$ python3 -q
>>> import numpy as np
>>> import numpy.linalg as la
>>> np.set_printoptions(suppress=True, linewidth=100)
>>> rnd = lambda a: np.round(a, 2) + 0
>>> E = np.loadtxt("x.csv", delimiter=",")
>>> print(E)
[[-5.  0.  0.  0.  0. -1.  0. -7.  0.]
 [ 0. -7.  0.  0.  6.  0.  4.  0.  0.]
 [ 0. -2.  0.  0.  0.  0.  0.  0.  0.]
 [ 0.  0.  0.  0.  2.  0.  7. -2.  0.]]
>>> print(E.mean(axis=0))
[-1.25 -2.25  0.    0.    2.   -0.25  2.75 -2.25  0.  ]
>>> print(E - E[0])
[[ 0.  0.  0.  0.  0.  0.  0.  0.  0.]
 [ 5. -7.  0.  0.  6.  1.  4.  7.  0.]
 [ 5. -2.  0.  0.  0.  1.  0.  7.  0.]
 [ 5.  0.  0.  0.  2.  1.  7.  5.  0.]]
>>> print(np.diff(E, axis=0))
[[ 5. -7.  0.  0.  6.  1.  4.  7.  0.]
 [ 0.  5.  0.  0. -6.  0. -4.  0.  0.]
 [ 0.  2.  0.  0.  2.  0.  7. -2.  0.]]
>>> print(E.sum(axis=1))
[-13.   3.  -2.   7.]
>>> print(np.unravel_index(np.abs(E).argmax(), E.shape))
(np.int64(0), np.int64(7))
>>> print(E.shape)
(4, 9)
>>> print(E.sum(axis=0))
[-5. -9.  0.  0.  8. -1. 11. -9.  0.]
>>> print(np.abs(E).max())
7.0
>>> cov = E.T @ E
>>> print(np.allclose(cov, cov.T))
True
>>> print(rnd(la.eigvalsh(cov)[::-1]))
[126.82  77.41  31.58   1.19   0.     0.     0.     0.     0.  ]
>>> print((E @ E.T).shape)
(4, 4)
>>> x0 = np.array([-1, -2, 1, -3, -1, 0, -2, -1, -2])
>>> print(E @ (2 * x0))
[ 24.   0.   8. -28.]
>>> print(E @ x0)
[ 12.   0.   4. -14.]
>>> print(la.norm(E @ x0) <= la.norm(E, 2) * la.norm(x0) + 1e-9)
True
>>> print(E @ np.eye(9)[5])
[-1.  0.  0.  0.]
>>> print((E @ x0).argmax())
0
>>> print((E * x0).sum(axis=1))
[ 12.   0.   4. -14.]
>>> print(E * x0)
[[  5.  -0.   0.  -0.  -0.  -0.  -0.   7.  -0.]
 [ -0.  14.   0.  -0.  -6.   0.  -8.  -0.  -0.]
 [ -0.   4.   0.  -0.  -0.   0.  -0.  -0.  -0.]
 [ -0.  -0.   0.  -0.  -2.   0. -14.   2.  -0.]]
